In [1]: import numpy as np

In [2]: np.set_printoptions(precision=3, suppress=True, linewidth=120, floatmode="fixed")

In [3]: F = np.loadtxt("out10.csv", delimiter=",")

In [4]: F
Out[4]: 
array([[-8.041,  2.804,  2.731,  5.397, -4.541],
       [-2.711,  1.010,  0.931,  1.720, -1.498],
       [-3.909,  2.261,  3.738,  4.370, -0.075],
       [ 9.999, -4.704, -6.922, -9.229,  2.524],
       [ 6.409, -0.759,  1.375, -1.679,  6.582],
       [ 2.017, -0.166,  0.608, -0.396,  2.183],
       [-6.672,  3.286,  4.655,  6.296, -1.524],
       [ 1.798, -2.118, -4.210, -3.871, -2.191],
       [-9.341,  4.152,  5.492,  8.066, -3.089],
       [-1.172,  1.376,  2.833,  2.627,  1.318],
       [ 6.153, -2.367, -3.056, -5.006,  2.273],
       [-4.192,  0.516, -1.041,  1.017, -4.360],
       [-1.096, -1.031, -3.286, -2.142, -3.563]])

In [5]: idx = F[:, 0] > np.median(F[:, 0])

In [6]: u = F[idx].mean(axis=0) - F[~idx].mean(axis=0)

In [7]: np.argsort(-np.abs(u).round(6), kind="stable")
Out[7]: array([0, 3, 2, 1, 4])

In [8]: u
Out[8]: array([ 9.362, -4.058, -5.345, -7.934,  3.268])

In [9]: (((F - F.mean(axis=0)) @ u > 0) == idx).mean()
Out[9]: np.float64(1.0)

In [10]: x = np.array([-1, -2, 2, 1, -1])

In [11]: y = F @ x

In [12]: np.linalg.solve(F, y)
LinAlgError: Last 2 dimensions of the array must be square


In [13]: np.round(np.linalg.pinv(F) @ F, 3) + 0
Out[13]: 
array([[1.000, 0.000, 0.000, 0.000, 0.000],
       [0.000, 1.000, 0.000, 0.000, 0.000],
       [0.000, 0.000, 1.000, 0.000, 0.000],
       [0.000, 0.000, 0.000, 1.000, 0.000],
       [0.000, 0.000, 0.000, 0.000, 1.000]])

In [14]: rng = np.random.default_rng(34)

In [15]: y = y + 0.05 * rng.normal(size=13)

In [16]: y
Out[16]: 
array([ 17.831,   5.708,  11.437, -26.164, -10.370,  -3.058,  17.233,  -7.645,  23.186,   5.365, -14.779,   6.480,
        -1.999])

In [17]: b, *_ = np.linalg.lstsq(F, y)

In [18]: print([round(float(np.linalg.norm(np.linalg.solve(F.T @ F + lam * np.eye(5), F.T @ y))), 2) for lam in (0, 1, 10, 100)])
[3.34, 1.61, 1.59, 1.46]

In [19]: print(np.round(np.linalg.norm(y - F @ b), 3))
0.157

In [20]: K = np.load("test13.npy")

In [21]: K
Out[21]: 
array([[ 0.832, -0.393,  0.393],
       [-0.393,  0.084,  0.916],
       [ 0.393,  0.916,  0.084]])

In [22]: [round(float(np.linalg.det(K[:i, :i])), 2) + 0 for i in range(1, 4)]
Out[22]: [0.83, -0.08, -1.0]

In [23]: blk = np.stack([K, 2 * K, K[::-1]])

In [24]: print(np.linalg.matrix_rank(blk))
[3 3 3]

In [25]: np.linalg.norm(blk, axis=(1, 2))
Out[25]: array([1.732, 3.464, 1.732])

In [26]: Q, vecs = np.linalg.qr(K[:, :1])[0], np.linalg.qr(K[:, 1:])[0]

In [27]: sig = np.linalg.svd(Q.T @ vecs, compute_uv=False)

In [28]: (sig > 0.9).sum()
Out[28]: np.int64(0)

In [29]: sig.round(3) + 0
Out[29]: array([0.000])

In [30]: round(np.linalg.norm(Q @ Q.T - vecs @ vecs.T, 2), 3)
Out[30]: np.float64(1.0)

In [31]: np.degrees(np.arccos(sig.clip(0, 1)))
Out[31]: array([90.000])

In [32]: ev, vecs = np.linalg.eigh(K)

In [33]: vecs @ np.diag(ev) @ vecs.T
Out[33]: 
array([[ 0.832, -0.393,  0.393],
       [-0.393,  0.084,  0.916],
       [ 0.393,  0.916,  0.084]])

In [34]: np.linalg.eigvalsh(K @ K)
Out[34]: array([1.000, 1.000, 1.000])

In [35]: np.linalg.eigvalsh(K + 5 * np.eye(3))
Out[35]: array([4.000, 6.000, 6.000])

In [36]: np.round(vecs.T @ K @ vecs, 3) + 0
Out[36]: 
array([[-1.000,  0.000,  0.000],
       [ 0.000,  1.000,  0.000],
       [ 0.000,  0.000,  1.000]])

In [37]: x = np.array([1, 5, 2])

In [38]: y = K @ x

In [39]: b, lr = np.zeros(3), 1 / np.linalg.norm(K, 2) ** 2

In [40]: for i in range(6):
    ...:     b -= lr * K.T @ (K @ b - y)
    ...:     if i % 1 == 0: print(i, round(np.linalg.norm(K @ b - y), 3))
    ...: 
0 0.0
1 0.0
2 0.0
3 0.0
4 0.0
5 0.0

In [41]: round(np.linalg.cond(K), 3)
Out[41]: np.float64(1.0)

In [42]: data = np.loadtxt("case7.csv", delimiter=",")

In [43]: data
Out[43]: 
array([[ 8.000,  4.000,  8.000,  4.000,  0.000,  0.000],
       [ 0.000,  0.000,  0.000,  0.000,  0.000,  0.000],
       [ 2.000,  1.000,  2.000,  1.000,  0.000,  0.000],
       [-2.000, -1.000, -2.000, -1.000,  0.000,  0.000],
       [ 8.000,  4.000,  8.000,  4.000,  0.000,  0.000],
       [-6.000, -3.000, -6.000, -3.000,  0.000,  0.000],
       [-4.000, -2.000, -4.000, -2.000,  0.000,  0.000],
       [-4.000, -2.000, -4.000, -2.000,  0.000,  0.000],
       [ 0.000,  0.000,  0.000,  0.000,  0.000,  0.000]])

In [44]: # rows 0 and 4 are equal

In [45]: rk = np.linalg.matrix_rank(data)

In [46]: rk
Out[46]: np.int64(1)

In [47]: ns = np.linalg.svd(data)[2][rk:].T

In [48]: np.allclose(data @ ns, 0)
Out[48]: True

In [49]: print(np.linalg.matrix_rank(data.T @ data), np.linalg.matrix_rank(data @ data.T))
1 1

In [50]: [int(np.linalg.matrix_rank(np.delete(data, i, axis=0))) for i in range(9)]
Out[50]: [1, 1, 1, 1, 1, 1, 1, 1, 1]

In [51]: [int(np.linalg.matrix_rank(data[:, :j + 1])) for j in range(6)]
Out[51]: [1, 1, 1, 1, 1, 1]

In [52]: [int(np.linalg.matrix_rank(data[:i])) for i in range(1, len(data) + 1)]
Out[52]: [1, 1, 1, 1, 1, 1, 1, 1, 1]

In [53]: M2 = np.array([[-3, -3, -3, 1], [-1, -2, 1, -1], [3, 1, -3, 2], [1, 3, -1, 2]])

In [54]: X = np.tril(M2)

In [55]: X
Out[55]: 
array([[-3,  0,  0,  0],
       [-1, -2,  0,  0],
       [ 3,  1, -3,  0],
       [ 1,  3, -1,  2]])

In [56]: M2 = X[0, 0] * X[1:] - np.outer(X[1:, 0], X[0])

In [57]: M2
Out[57]: 
array([[ 0,  6,  0,  0],
       [ 0, -3,  9,  0],
       [ 0, -9,  3, -6]])

In [58]: print(np.linalg.matrix_rank(M2), np.linalg.matrix_rank(X))
3 4

In [59]: hat = np.triu(np.array([[3, 3, 3, 0], [2, 1, 1, 2], [1, 1, 2, 0], [0, 0, 0, 2]]), 1) + np.eye(4)

In [60]: M2 = hat @ X @ np.linalg.inv(hat)

In [61]: np.poly(M2)
Out[61]: array([  1.000,   6.000,   5.000, -24.000, -36.000])

In [62]: print(round(float(np.linalg.norm(data, 2) / np.linalg.norm(data)), 3))
1.0

In [63]: np.linalg.matrix_rank(data, rtol=0.1)
Out[63]: np.int64(1)

In [64]: J = np.loadtxt("a.csv", delimiter=",")

In [65]: J
Out[65]: 
array([[-6.900,  1.000,  6.000],
       [-6.000, -5.900,  4.000],
       [-7.000,  1.000,  6.100]])

In [66]: hat = np.triu(np.array([[2, 1, 3], [0, -3, -1], [-2, 2, 2]]), 1) + np.eye(3)

In [67]: M2 = hat @ J @ np.linalg.inv(hat)

In [68]: np.linalg.matrix_rank(M2)
Out[68]: np.int64(3)

In [69]: print(M2)
[[-33.900  32.000 162.000]
 [  1.000  -7.900 -13.000]
 [ -7.000   8.000  35.100]]

In [70]: np.poly(M2)
Out[70]: array([ 1.000,  6.700,  6.630, -0.731])

In [71]: Uu, sig, Vh = np.linalg.svd(J)

In [72]: sig
Out[72]: array([14.974,  5.866,  0.008])

In [73]: M2 = Uu[:, :2] @ np.diag(sig[:2]) @ Vh[:2]

In [74]: M2
Out[74]: 
array([[-6.896,  0.999,  6.004],
       [-6.000, -5.900,  4.000],
       [-7.004,  1.001,  6.096]])

In [75]: np.linalg.matrix_rank(J, rtol=0.05)
Out[75]: np.int64(2)

In [76]: np.allclose(J @ J.T, J.T @ J)
Out[76]: False

In [77]: print(np.sort(np.abs(np.linalg.eigvals(J))))
[0.100 1.338 5.462]

In [78]: round(float(np.trace(J)), 3)
Out[78]: -6.7

In [79]: np.linalg.matrix_power(J, 3)
Out[79]: 
array([[  49.091,   38.930,  -34.420],
       [-287.180, -179.979,  209.320],
       [  49.090,   38.930,  -34.419]])

In [80]: J @ J
Out[80]: 
array([[ -0.390,  -6.800,  -0.800],
       [ 48.800,  32.810, -35.200],
       [ -0.400,  -6.800,  -0.790]])

In [81]: J.inv()
AttributeError: 'numpy.ndarray' object has no attribute 'inv'


In [82]: assert J == J.T
ValueError: The truth value of an array with more than one element is ambiguous. Use a.any() or a.all()


In [83]: G = J.T @ J

In [84]: np.round(np.linalg.eigvalsh(G)[::-1], 3) + 0
Out[84]: array([224.221,  34.409,   0.000])

In [85]: G
Out[85]: 
array([[ 132.610,   21.500, -108.100],
       [  21.500,   36.810,  -11.500],
       [-108.100,  -11.500,   89.210]])

In [86]: np.linalg.matrix_rank(G)
Out[86]: np.int64(3)

In [87]: W0 = np.loadtxt("dump.csv", delimiter=",")

In [88]: W0
Out[88]: 
array([[0.091, 0.000, 0.182, 0.182, 0.091, 0.091, 0.182, 0.182],
       [0.182, 0.182, 0.000, 0.000, 0.182, 0.091, 0.182, 0.182],
       [0.111, 0.111, 0.111, 0.111, 0.000, 0.222, 0.111, 0.222],
       [0.083, 0.083, 0.167, 0.250, 0.083, 0.167, 0.000, 0.167],
       [0.000, 0.182, 0.182, 0.182, 0.182, 0.091, 0.091, 0.091],
       [0.111, 0.000, 0.111, 0.222, 0.000, 0.333, 0.111, 0.111],
       [0.083, 0.167, 0.167, 0.167, 0.083, 0.083, 0.083, 0.167],
       [0.143, 0.143, 0.000, 0.143, 0.071, 0.143, 0.143, 0.214]])

In [89]: W0 @ np.ones(8)
Out[89]: array([1.000, 1.000, 1.000, 1.000, 1.000, 1.000, 1.000, 1.000])

In [90]: print(np.sort(np.abs(np.linalg.eigvals(W0)))[::-1])
[1.000 0.324 0.163 0.163 0.113 0.113 0.072 0.072]

In [91]: print(np.linalg.matrix_power(W0, 100))
[[0.105 0.100 0.109 0.166 0.077 0.166 0.108 0.169]
 [0.105 0.100 0.109 0.166 0.077 0.166 0.108 0.169]
 [0.105 0.100 0.109 0.166 0.077 0.166 0.108 0.169]
 [0.105 0.100 0.109 0.166 0.077 0.166 0.108 0.169]
 [0.105 0.100 0.109 0.166 0.077 0.166 0.108 0.169]
 [0.105 0.100 0.109 0.166 0.077 0.166 0.108 0.169]
 [0.105 0.100 0.109 0.166 0.077 0.166 0.108 0.169]
 [0.105 0.100 0.109 0.166 0.077 0.166 0.108 0.169]]

In [92]: pr = np.eye(8)[0]

In [93]: for _ in range(4):
    ...:     pr = pr @ W0
    ...:     print(pr.round(3))
    ...: 
[0.091 0.000 0.182 0.182 0.091 0.091 0.182 0.182]
[0.095 0.108 0.124 0.175 0.068 0.159 0.096 0.175]
[0.107 0.101 0.106 0.163 0.076 0.167 0.108 0.171]
[0.106 0.100 0.109 0.165 0.077 0.166 0.109 0.169]

In [94]: u, g = W0[7], W0[1]

In [95]: np.round(u @ g, 3)
Out[95]: np.float64(0.143)

In [96]: pr = (u @ g) / (u @ u) * u

In [97]: print(np.linalg.matrix_rank(np.outer(u, g)))
1

In [98]: np.outer(u, g)
Out[98]: 
array([[0.026, 0.026, 0.000, 0.000, 0.026, 0.013, 0.026, 0.026],
       [0.026, 0.026, 0.000, 0.000, 0.026, 0.013, 0.026, 0.026],
       [0.000, 0.000, 0.000, 0.000, 0.000, 0.000, 0.000, 0.000],
       [0.026, 0.026, 0.000, 0.000, 0.026, 0.013, 0.026, 0.026],
       [0.013, 0.013, 0.000, 0.000, 0.013, 0.006, 0.013, 0.013],
       [0.026, 0.026, 0.000, 0.000, 0.026, 0.013, 0.026, 0.026],
       [0.026, 0.026, 0.000, 0.000, 0.026, 0.013, 0.026, 0.026],
       [0.039, 0.039, 0.000, 0.000, 0.039, 0.019, 0.039, 0.039]])

In [99]: g - pr
Out[99]: array([ 0.048,  0.048,  0.000, -0.133,  0.115, -0.042,  0.048, -0.018])

In [100]: round((g - pr) @ u, 3)
Out[100]: np.float64(0.0)

In [101]: m1 = np.load("sample14.npy")

In [102]: m1
Out[102]: 
array([[ 20.452, -25.583,   1.415, -17.249, -10.005,  13.863],
       [ 21.444, -25.640,   0.622, -16.190, -11.196,  15.560],
       [ 19.477, -26.898,   0.027, -14.432,  -9.780,  13.452],
       [ 21.075, -23.865,  -0.925, -14.145,  -9.793,  14.708],
       [ 23.046, -26.786,   1.031, -16.080, -10.563,  16.201],
       [ 20.111, -25.535,  -0.108, -14.852, -12.512,  14.422],
       [ 20.135, -25.238,  -0.149, -15.082, -10.768,  15.693],
       [ 20.398, -25.423,  -0.643, -15.356,  -9.749,  14.679],
       [ 20.810, -25.743,   2.849, -15.966,  -8.469,  14.462],
       [ 19.690, -25.129,   1.169, -14.621, -10.191,  14.920],
       [ 19.421, -24.567,  -0.744, -15.478, -10.246,  14.381],
       [ 19.071, -24.934,  -1.184, -14.768, -10.944,  15.004],
       [ 19.240, -25.452,  -0.657, -15.974, -10.842,  14.545],
       [ 19.290, -25.337,  -0.141, -16.416,  -8.082,  15.837],
       [ 20.379, -26.813,   2.014, -15.544,  -9.362,  15.867],
       [ 17.809, -26.109,   1.306, -14.313,  -9.135,  14.334],
       [ 20.075, -23.505,  -1.206, -14.115,  -9.500,  15.631],
       [ 20.385, -25.717,   0.450, -14.732,  -8.837,  14.462],
       [ 19.500, -24.078,   0.822, -14.375,  -9.467,  15.452],
       [ 20.067, -25.485,   0.187, -15.739, -11.361,  16.125],
       [ 21.908, -26.627,  -0.794, -14.222,  -9.383,  15.424],
       [ 19.263, -25.521,  -0.837, -15.395, -10.443,  15.647],
       [ 20.994, -25.235,  -0.480, -13.602,  -8.838,  15.314],
       [ 19.021, -25.249,  -0.754, -16.183, -10.571,  15.491],
       [ 20.699, -24.852,  -0.403, -12.292, -10.686,  14.025],
       [ 18.504, -25.002,  -0.756, -14.357, -11.318,  14.782],
       [ 19.032, -25.508,   0.851, -15.803, -12.288,  15.669],
       [ 20.778, -25.684,  -1.194, -15.000,  -9.046,  15.206],
       [ 21.213, -24.264,  -0.154, -14.263, -10.739,  14.714],
       [ 20.769, -26.035,  -0.173, -15.436, -11.510,  15.332],
       [ 20.500, -26.108,   0.598, -15.600,  -9.953,  16.302],
       [ 21.775, -27.693,  -0.074, -15.483, -12.180,  15.266],
       [ 21.243, -24.687,  -1.395, -15.368, -12.736,  14.278],
       [ 21.007, -24.429,  -0.394, -13.190,  -9.272,  13.599]])

In [103]: M2 = np.c_[m1[:, :1] @ np.array([[3]]), np.array([2, 5, 5, 5, 4, 2, 0, 3, 4, 1, 5, 0, 5, 0, 3, 0, 5, 4, 0, 2, 1, 2, 1, 2, 1, 5, 2, 5, 1, 3, 3, 2, 0, 1])]

In [104]: M2
Out[104]: 
array([[61.356,  2.000],
       [64.332,  5.000],
       [58.431,  5.000],
       [63.225,  5.000],
       [69.138,  4.000],
       [60.333,  2.000],
       [60.405,  0.000],
       [61.194,  3.000],
       [62.430,  4.000],
       [59.070,  1.000],
       [58.263,  5.000],
       [57.213,  0.000],
       [57.720,  5.000],
       [57.870,  0.000],
       [61.137,  3.000],
       [53.427,  0.000],
       [60.225,  5.000],
       [61.155,  4.000],
       [58.500,  0.000],
       [60.201,  2.000],
       [65.724,  1.000],
       [57.789,  2.000],
       [62.982,  1.000],
       [57.063,  2.000],
       [62.097,  1.000],
       [55.512,  5.000],
       [57.096,  2.000],
       [62.334,  5.000],
       [63.639,  1.000],
       [62.307,  3.000],
       [61.500,  3.000],
       [65.325,  2.000],
       [63.729,  0.000],
       [63.021,  1.000]])

In [105]: np.linalg.matrix_rank(np.c_[m1, M2])
Out[105]: np.int64(7)

In [106]: np.linalg.matrix_rank(M2)
Out[106]: np.int64(2)

In [107]: np.round(np.linalg.lstsq(m1, M2[:, 0])[0], 3) + 0
Out[107]: array([3.000, 0.000, 0.000, 0.000, 0.000, 0.000])

In [108]: np.round(np.linalg.norm(M2 - m1 @ np.linalg.lstsq(m1, M2)[0], axis=0), 3) + 0
Out[108]: array([ 0.000, 10.015])
